In [1]: import numpy as np

In [2]: np.set_printoptions(suppress=True, linewidth=200)

In [3]: def rnd(a):
   ...:     return np.round(a, 2) + 0
   ...: 

In [4]: mat = np.loadtxt("layer19.csv", delimiter=",")

In [5]: print(mat)
[[-2.    1.01  3.02]
 [-1.97  1.02  2.97]
 [-1.99  1.02  2.98]
 [-1.99  1.    3.03]
 [-1.99  0.99  2.99]
 [-1.99  1.01  3.  ]
 [-1.97  0.99  2.98]
 [-1.99  1.    3.  ]
 [-2.02  1.    3.  ]
 [-3.01  2.   -2.98]
 [-3.01  1.96 -3.03]
 [-3.    2.   -2.98]
 [-2.99  2.01 -3.02]
 [-3.    2.03 -2.97]
 [-2.98  2.01 -3.01]
 [-2.98  2.02 -2.98]
 [-2.99  2.02 -3.01]
 [-2.97  2.01 -3.01]
 [ 2.98 -2.97 -3.  ]
 [ 3.03 -3.02 -2.97]
 [ 3.02 -2.98 -2.98]
 [ 3.03 -3.01 -3.01]
 [ 2.98 -2.98 -3.03]
 [ 3.02 -2.98 -3.02]
 [ 2.98 -2.99 -3.02]
 [ 3.01 -3.   -2.97]
 [ 2.99 -3.04 -3.  ]]

In [6]: hat = mat @ np.linalg.solve(mat.T @ mat, mat.T)

In [7]: print(np.allclose(hat @ hat, hat))
True

In [8]: B = mat / np.linalg.norm(mat, axis=1, keepdims=True)

In [9]: cov = B @ B.T

In [10]: print((cov - 2 * np.eye(27)).round(6).argmax(axis=1))
[ 7  2  1  6  7  0  7  0  4 11 12  9 14 15 12 16 14 14 24 25 21 20 24 18 22 19 25]

In [11]: print(rnd(np.degrees(np.arccos(np.clip(cov[19, 8], -1, 1)))))
157.47

In [12]: Xc = (mat - mat.mean(axis=0)) / mat.std(axis=0)

In [13]: print(np.argwhere(np.abs(Xc) > 2))
[]

In [14]: beta = np.linalg.lstsq(np.delete(Xc, 1, axis=1), Xc[:, 1])[0]

In [15]: print(rnd(1 - np.var(Xc[:, 1] - np.delete(Xc, 1, axis=1) @ beta)))
1.0

In [16]: print(np.abs(beta).argmax())
0

In [17]: J = np.load("arr.npy")

In [18]: print(J)
[[5. 1. 0. 0.]
 [0. 5. 1. 0.]
 [0. 0. 5. 1.]
 [0. 0. 0. 5.]]

In [19]: rng = np.random.default_rng(1027)

In [20]: lab = rng.permutation(4)

In [21]: print(lab)
[1 3 2 0]

In [22]: B = J[lab][:, lab]

In [23]: print(B)
[[5. 0. 1. 0.]
 [0. 5. 0. 0.]
 [0. 1. 5. 0.]
 [1. 0. 0. 5.]]

In [24]: print(rnd(np.sort(np.abs(np.linalg.eigvals(B)))))
[5. 5. 5. 5.]

In [25]: print(rnd(np.linalg.det(B)), rnd(np.linalg.det(J[lab])))
625.0 625.0

In [26]: print(np.kron(np.eye(2, dtype=int), J))
[[5. 1. 0. 0. 0. 0. 0. 0.]
 [0. 5. 1. 0. 0. 0. 0. 0.]
 [0. 0. 5. 1. 0. 0. 0. 0.]
 [0. 0. 0. 5. 0. 0. 0. 0.]
 [0. 0. 0. 0. 5. 1. 0. 0.]
 [0. 0. 0. 0. 0. 5. 1. 0.]
 [0. 0. 0. 0. 0. 0. 5. 1.]
 [0. 0. 0. 0. 0. 0. 0. 5.]]

In [27]: print(rnd(np.linalg.eigvals(J)))
[5. 5. 5. 5.]

In [28]: print(np.einsum("ij,ji->", J, J))
100.0

In [29]: print(rnd(np.linalg.det(J.T)))
625.0

In [30]: print(np.linalg.matrix_rank(J - J[0, 0] * np.eye(4)))
3

In [31]: print(rnd(np.sort(np.linalg.eigvals(J))))
[5. 5. 5. 5.]

In [32]: print(J @ J)
[[25. 10.  1.  0.]
 [ 0. 25. 10.  1.]
 [ 0.  0. 25. 10.]
 [ 0.  0.  0. 25.]]

In [33]: print([int(np.linalg.matrix_rank(np.linalg.matrix_power(J, p))) for p in range(1, 5)])
[4, 4, 4, 4]

In [34]: B = np.array([[1, 1], [1, -1]])

In [35]: X = np.kron(B, np.kron(B, B))[rng.permutation(8)][:5]

In [36]: print(X)
[[ 1  1  1  1 -1 -1 -1 -1]
 [ 1 -1 -1  1  1 -1 -1  1]
 [ 1  1  1  1  1  1  1  1]
 [ 1  1 -1 -1 -1 -1  1  1]
 [ 1 -1 -1  1 -1  1  1 -1]]

In [37]: B = X + rng.integers(-2, 3, (5, 1)) @ rng.integers(-2, 3, (1, 8))

In [38]: print(B)
[[ 1 -3  1  5  1 -1 -1  1]
 [ 1 -1 -1  1  1 -1 -1  1]
 [ 1  3  1 -1  0  1  1  0]
 [ 1 -3 -1  3  1 -1  1  3]
 [ 1  3 -1 -3 -3  1  1 -3]]

In [39]: print(np.linalg.matrix_rank(B - X, tol=1e-8))
1

In [40]: print(np.abs(B - X).sum(axis=1))
[12  0  6 12 12]

In [41]: print(B - X)
[[ 0 -4  0  4  2  0  0  2]
 [ 0  0  0  0  0  0  0  0]
 [ 0  2  0 -2 -1  0  0 -1]
 [ 0 -4  0  4  2  0  0  2]
 [ 0  4  0 -4 -2  0  0 -2]]

In [42]: B = X / np.sqrt((X ** 2).mean(axis=1, keepdims=True))

In [43]: print(rnd(np.linalg.norm(B, axis=1)))
[2.83 2.83 2.83 2.83 2.83]

In [44]: print(np.linalg.matrix_rank(B) == np.linalg.matrix_rank(X))
True

In [45]: print(B[2])
[1. 1. 1. 1. 1. 1. 1. 1.]

In [46]: arr = np.array([[3.0, 4.0, 0.0, 0.0],
    ...:     [4.0, 2.0, 4.0, 0.0],
    ...:     [0.0, 4.0, 1.0, 4.0],
    ...:     [0.0, 0.0, 4.0, 2.0]])

In [47]: left, s, Vt = np.linalg.svd(arr)

In [48]: print(rnd(s))
[8.33 4.77 4.67 0.24]

In [49]: B = left[:, :3] @ np.diag(s[:3]) @ Vt[:3]

In [50]: print(rnd(np.linalg.norm(arr - B, 2)), rnd(s[3]))
0.24 0.24

In [51]: print(rnd(np.abs(arr - B).max()))
0.08

In [52]: evals, evecs = np.linalg.eigh(arr)

In [53]: vec = np.array([-9, 8, -5, 3])

In [54]: print(vec @ arr @ vec)
-602.0

In [55]: print(rnd(evecs * np.maximum(evals, 0) @ evecs.T))
[[ 3.49  3.15  0.88 -0.47]
 [ 3.15  3.57  2.25  0.99]
 [ 0.88  2.25  3.13  2.71]
 [-0.47  0.99  2.71  2.81]]

In [56]: print(rnd(evecs * np.abs(evals) @ evecs.T))
[[ 3.97  2.3   1.75 -0.93]
 [ 2.3   5.15  0.49  1.99]
 [ 1.75  0.49  5.26  1.42]
 [-0.93  1.99  1.42  3.63]]

In [57]: print(rnd(vec @ arr @ vec / (vec @ vec)), rnd(evals[0]), rnd(evals[-1]))
-3.36 -4.77 8.33

In [58]: evals, evecs = np.linalg.eig(arr)

In [59]: print(rnd(arr @ evecs[:, 0] - evals[0] * evecs[:, 0]))
[0. 0. 0. 0.]

In [60]: print(rnd(np.sort(np.linalg.eigvals(arr.T))))
[-4.77 -0.24  4.67  8.33]

In [61]: print(rnd(np.prod(evals)))
44.0

In [62]: data = np.array([[241, -132, -58, -121],
    ...:     [-132, 196, -27, 134],
    ...:     [-58, -27, 153, -2],
    ...:     [-121, 134, -2, 163]])

In [63]: u = np.array([5, 4, 1, 4])

In [64]: B = data + np.outer(u, np.eye(4)[1])

In [65]: print(B)
[[ 241. -127.  -58. -121.]
 [-132.  200.  -27.  134.]
 [ -58.  -26.  153.   -2.]
 [-121.  138.   -2.  163.]]

In [66]: print(rnd(np.linalg.det(B) / np.linalg.det(data)), rnd(1 + np.linalg.solve(data, u)[1]))
1.05 1.05

In [67]: F = np.array([[5, -2, -4, 1], [10, -4, -8, 2], [5, -2, -4, 1]])

In [68]: vec = np.ones(4)

In [69]: for _ in range(4):
    ...:     vec = data @ vec
    ...:     vec /= np.linalg.norm(vec)
    ...:     print(round(vec @ data @ vec, 2))
    ...: 
384.97
460.22
461.84
461.88

In [70]: print(rnd(np.linalg.eigvalsh(data)[-1]))
461.88

In [71]: print(rnd(vec))
[-0.64  0.57  0.07  0.51]

In [72]: left, s, Vt = np.linalg.svd(F)

In [73]: evecs = Vt[:(s > 1e-8).sum()]

In [74]: vec = F[2] + 4 * F[1] + rng.integers(2) * np.eye(4)[0]

In [75]: print(vec)
[ 45. -18. -36.   9.]

In [76]: print(np.linalg.matrix_rank(np.vstack([F, vec])))
1
